% python3 -q
>>> import numpy as np
>>> np.set_printoptions(precision=2, suppress=True, linewidth=140)
>>> r0 = np.array([-1, 3, 3, 1, -3, 0]) + 0.5
>>> arr = np.outer(r0, r0) / (r0 @ r0)
>>> arr
array([[ 0.01, -0.05, -0.05, -0.02,  0.04, -0.01],
       [-0.05,  0.37,  0.37,  0.16, -0.26,  0.05],
       [-0.05,  0.37,  0.37,  0.16, -0.26,  0.05],
       [-0.02,  0.16,  0.16,  0.07, -0.11,  0.02],
       [ 0.04, -0.26, -0.26, -0.11,  0.19, -0.04],
       [-0.01,  0.05,  0.05,  0.02, -0.04,  0.01]])
>>> ang = np.radians(135)
>>> r_ = np.eye(6)
>>> r_[3, 3] = r_[2, 2] = np.cos(ang)
>>> r_[3, 2], r_[2, 3] = -np.sin(ang), np.sin(ang)
>>> r_
array([[ 1.  ,  0.  ,  0.  ,  0.  ,  0.  ,  0.  ],
       [ 0.  ,  1.  ,  0.  ,  0.  ,  0.  ,  0.  ],
       [ 0.  ,  0.  , -0.71,  0.71,  0.  ,  0.  ],
       [ 0.  ,  0.  , -0.71, -0.71,  0.  ,  0.  ],
       [ 0.  ,  0.  ,  0.  ,  0.  ,  1.  ,  0.  ],
       [ 0.  ,  0.  ,  0.  ,  0.  ,  0.  ,  1.  ]])
>>> other = arr @ r_.T
>>> np.allclose(arr @ arr.T, other @ other.T)
True
>>> K = np.array([[-1, 0, -2, -1, 1],
...     [1, 2, 0, 1, 3],
...     [-1, 0, -2, -1, 1],
...     [3, 4, 2, 3, 5],
...     [-3, -2, -4, -3, -1],
...     [1, 2, 0, 1, 3]])
>>> # column 3 repeats column 0
>>> np.unique(K.round(6), axis=0).shape
(4, 5)
>>> np.linalg.lstsq(K[:-1].T, K[-1])[2]
np.int32(2)
>>> np.abs(np.diag(np.linalg.qr(K)[1])) > 1e-9
array([ True,  True, False, False, False])
>>> np.round(np.trace(np.linalg.pinv(K) @ K), 2)
np.float64(2.0)
>>> ev, evecs = np.linalg.eigh(arr)
>>> round(ev.sum(), 2), np.trace(arr)
(np.float64(1.0), np.float64(1.0))
>>> np.round(np.linalg.eigvalsh(arr @ arr), 2) + 0
array([0., 0., 0., 0., 0., 1.])
>>> print(np.abs(evecs[:, -1]))
[0.09 0.6  0.6  0.26 0.43 0.09]
>>> ev.round(2) + 0
array([0., 0., 0., 0., 0., 1.])
>>> np.round(np.linalg.svd(arr, compute_uv=False), 2) + 0
array([1., 0., 0., 0., 0., 0.])
>>> rank = np.linalg.matrix_rank(K)
>>> rank
np.int64(2)
>>> N = np.linalg.svd(K)[2][rank:].T
>>> [int(np.linalg.matrix_rank(np.delete(K, i, axis=0))) for i in range(6)]
[2, 2, 2, 2, 2, 2]
>>> np.linalg.matrix_rank(K.T @ K), np.linalg.matrix_rank(K @ K.T)
(np.int64(2), np.int64(2))
>>> N @ N.T
array([[ 0.77, -0.15, -0.31, -0.23, -0.08],
       [-0.15,  0.73, -0.04, -0.15, -0.38],
       [-0.31, -0.04,  0.42, -0.31,  0.23],
       [-0.23, -0.15, -0.31,  0.77, -0.08],
       [-0.08, -0.38,  0.23, -0.08,  0.31]])
>>> [int(np.linalg.matrix_rank(K[:i])) for i in range(1, len(K) + 1)]
[1, 2, 2, 2, 2, 2]
>>> other = K / np.sqrt((K ** 2).mean(axis=1, keepdims=True))
>>> other[1]
array([0.58, 1.15, 0.  , 0.58, 1.73])
>>> K - K.mean(axis=1, keepdims=True)
array([[-0.4,  0.6, -1.4, -0.4,  1.6],
       [-0.4,  0.6, -1.4, -0.4,  1.6],
       [-0.4,  0.6, -1.4, -0.4,  1.6],
       [-0.4,  0.6, -1.4, -0.4,  1.6],
       [-0.4,  0.6, -1.4, -0.4,  1.6],
       [-0.4,  0.6, -1.4, -0.4,  1.6]])
>>> np.linalg.norm(other, axis=1)
array([2.24, 2.24, 2.24, 2.24, 2.24, 2.24])
>>> np.linalg.matrix_rank(K - K.mean(axis=1, keepdims=True))
np.int64(1)
>>> J = np.array([[3, 0, -5, 0], [0, 3, 0, -5], [-5, 0, 3, 0], [0, -5, 0, 3]])
>>> ev, evecs = np.linalg.eigh(J)
>>> vec = np.array([-2, -1, -3, -2])
>>> print(round(vec @ J @ vec / (vec @ vec), 2), ev[0], ev[-1])
-1.44 -2.0 8.0
>>> vec @ J @ vec
np.int64(-26)
>>> print(evecs * np.maximum(ev, 0) @ evecs.T)
[[ 4.  0. -4.  0.]
 [ 0.  4.  0. -4.]
 [-4.  0.  4.  0.]
 [ 0. -4.  0.  4.]]
>>> np.linalg.eigvalsh(J[1:, 1:])
array([-2.,  3.,  8.])
>>> A = np.load("arr.npy")
>>> print(A)
[[0 0 1 1 0]
 [0 0 1 0 0]
 [1 1 0 1 1]
 [1 0 1 0 1]
 [0 0 1 1 0]]
>>> np.round(A @ np.linalg.pinv(A) @ A, 2) + 0
array([[0., 0., 1., 1., 0.],
       [0., 0., 1., 0., 0.],
       [1., 1., 0., 1., 1.],
       [1., 0., 1., 0., 1.],
       [0., 0., 1., 1., 0.]])
>>> print(np.allclose(A[:-1].T @ np.linalg.lstsq(A[:-1].T, A[-1])[0], A[-1]))
True
>>> np.abs(np.diag(np.linalg.qr(A)[1])) > 1e-9
array([ True,  True,  True,  True, False])
>>> print(np.linalg.lstsq(A[:-1].T, A[-1])[2])
4
>>> blk = np.stack([A, 2 * A, A[::-1]])
>>> print((blk @ A.T).shape)
(3, 5, 5)
>>> blk.shape
(3, 5, 5)
>>> hat = np.triu(np.array([[-3, 3, -2, -4, 0],
...     [0, -5, -3, 0, -5],
...     [1, 4, -3, -4, 3],
...     [-1, 3, 2, 3, -4],
...     [2, 1, -2, 4, -5]]), 1) + np.eye(5)
>>> other = hat @ A @ np.linalg.inv(hat)
>>> round(float(np.linalg.det(other)), 2)
0.0
>>> np.linalg.matrix_rank(other)
np.int64(4)
>>> np.trace(other), np.trace(A)
(np.float64(0.0), np.int64(0))
>>> round(np.linalg.norm(A, 1), 2), round(float(np.linalg.norm(A, np.inf)), 2)
(np.float64(4.0), 4.0)
>>> A[2] @ A[1]
np.int64(0)
>>> np.linalg.norm(A, axis=1).argmax()
np.int64(2)
>>> round(float(np.linalg.norm(A) ** 2 / np.linalg.norm(A, 2) ** 2), 2)
1.66
>>> print(np.linalg.norm(A, axis=1))
[1.41 1.   2.   1.73 1.41]
>>> F = np.load("block15.npy")
>>> F
array([[-1,  0,  1],
       [ 2,  3,  4],
       [ 5,  6,  7],
       [ 8,  9, 10]])
>>> # null space of dimension 1
>>> ang = np.radians(120)
>>> r_ = np.eye(3)
>>> r_[1, 1] = r_[2, 2] = np.cos(ang)
>>> r_[1, 2], r_[2, 1] = -np.sin(ang), np.sin(ang)
>>> r_
array([[ 1.  ,  0.  ,  0.  ],
       [ 0.  , -0.5 , -0.87],
       [ 0.  ,  0.87, -0.5 ]])
>>> other = F @ r_.T
>>> np.abs(other - F).max(axis=0)
array([ 0.  , 22.16,  7.21])
>>> Uu, s, Vt = np.linalg.svd(F)
>>> evecs = Vt[:(s > 1e-8).sum()]
>>> rng = np.random.default_rng(40)
>>> vec = F[0] + 5 * F[3] + rng.integers(2) * np.eye(3)[1]
>>> print(vec)
[39. 46. 51.]
>>> np.round(np.linalg.norm(vec - evecs.T @ evecs @ vec), 2)
np.float64(0.82)
>>> np.diag(evecs.T @ evecs)
array([0.83, 0.33, 0.83])
>>> print(evecs.T @ evecs)
[[ 0.83  0.33 -0.17]
 [ 0.33  0.33  0.33]
 [-0.17  0.33  0.83]]
>>> np.linalg.matrix_rank(np.vstack([F, vec]))
np.int64(3)
>>> round(float(np.linalg.norm(F, 2) / np.linalg.norm(F)), 2)
1.0
>>> np.linalg.matrix_rank(F, rtol=0.1)
np.int64(1)
>>> print([round(float(x), 2) for x in np.linalg.svd(F, compute_uv=False)[:3]])
[19.58, 1.68, 0.0]
>>> W0 = np.load("data.npy")
>>> W0
array([[ 0.36, -0.48],
       [-0.48,  0.64]])
>>> vec = np.array([2, 0])
>>> print(W0 @ W0 @ vec)
[ 0.72 -0.96]
>>> W0 @ vec
array([ 0.72, -0.96])
>>> r0, g = W0[0], W0[1]
>>> r0 @ g
np.float64(-0.48)
>>> p = (r0 @ g) / (r0 @ r0) * r0
>>> print(np.linalg.matrix_rank(np.outer(r0, g)))
1
>>> print(np.round(g - p, 2) + 0)
[0. 0.]
>>> np.round(np.linalg.norm(r0 + g) ** 2 + np.linalg.norm(r0 - g) ** 2, 2)
np.float64(2.0)
>>> rank = np.linalg.matrix_rank(W0)
>>> rank
np.int64(1)
>>> N = np.linalg.svd(W0)[2][rank:].T
>>> N.shape
(2, 1)
>>> N @ N.T
array([[0.64, 0.48],
       [0.48, 0.36]])
>>> [int(np.linalg.matrix_rank(np.delete(W0, i, axis=0))) for i in range(2)]
[1, 1]
>>> N[:, 0] / N[np.abs(N[:, 0]).round(6).argmax(), 0]
array([1.  , 0.75])
>>> [int(np.linalg.matrix_rank(W0[:, :j + 1])) for j in range(2)]
[1, 1]
>>> Uu, s, Vt = np.linalg.svd(W0)
>>> evecs = Vt[:(s > 1e-8).sum()]
>>> vec = W0[0] + -3 * W0[1] + rng.integers(2) * np.eye(2)[1]
>>> vec
array([ 1.8, -1.4])
>>> evecs.T @ evecs
array([[ 0.36, -0.48],
       [-0.48,  0.64]])
>>> np.allclose(evecs.T @ evecs @ vec, vec)
False
>>> data = np.loadtxt("case14.csv", delimiter=",")
>>> data.round(2) + 0
array([[ 0.98,  0.08,  0.05, -0.08,  0.02,  0.  ],
       [ 0.08,  0.63, -0.23,  0.4 , -0.1 , -0.01],
       [ 0.05, -0.23,  0.85,  0.25, -0.06, -0.01],
       [-0.08,  0.4 ,  0.25,  0.56,  0.11,  0.01],
       [ 0.02, -0.1 , -0.06,  0.11,  0.97,  0.  ],
       [ 0.  , -0.01, -0.01,  0.01,  0.  ,  1.  ]])
>>> ang = np.radians(72)
>>> r_ = np.eye(6)
>>> r_[1, 1] = r_[3, 3] = np.cos(ang)
>>> r_[1, 3], r_[3, 1] = -np.sin(ang), np.sin(ang)
>>> r_
array([[ 1.  ,  0.  ,  0.  ,  0.  ,  0.  ,  0.  ],
       [ 0.  ,  0.31,  0.  , -0.95,  0.  ,  0.  ],
       [ 0.  ,  0.  ,  1.  ,  0.  ,  0.  ,  0.  ],
       [ 0.  ,  0.95,  0.  ,  0.31,  0.  ,  0.  ],
       [ 0.  ,  0.  ,  0.  ,  0.  ,  1.  ,  0.  ],
       [ 0.  ,  0.  ,  0.  ,  0.  ,  0.  ,  1.  ]])
>>> other = data @ r_.T
>>> np.allclose(data @ data.T, other @ other.T)
True
>>> np.allclose(np.linalg.norm(data, axis=1), np.linalg.norm(other, axis=1))
True
>>> np.round(np.linalg.svd(data, compute_uv=False), 2) + 0, np.round(np.linalg.svd(other, compute_uv=False), 2) + 0
(array([1., 1., 1., 1., 1., 0.]), array([1., 1., 1., 1., 1., 0.]))
>>> M = np.array([[0.31, -3.19, -0.38, 2.17],
...     [-0.68, 2.85, 1.18, -1.84],
...     [-0.44, 0.51, -0.26, 0.14],
...     [1.93, -1.36, -2.36, -0.05],
...     [-0.73, 1.66, 2.08, -1.23],
...     [-0.19, -1.34, 0.16, 1.11]])
>>> M.sum(axis=1)
array([-1.09,  1.51, -0.05, -1.84,  1.78, -0.26])
>>> print(np.linalg.matrix_rank(M))
3
>>> M.mean(axis=0)
array([ 0.03, -0.15,  0.07,  0.05])
>>> np.round(np.linalg.norm(M), 2)
np.float64(7.24)
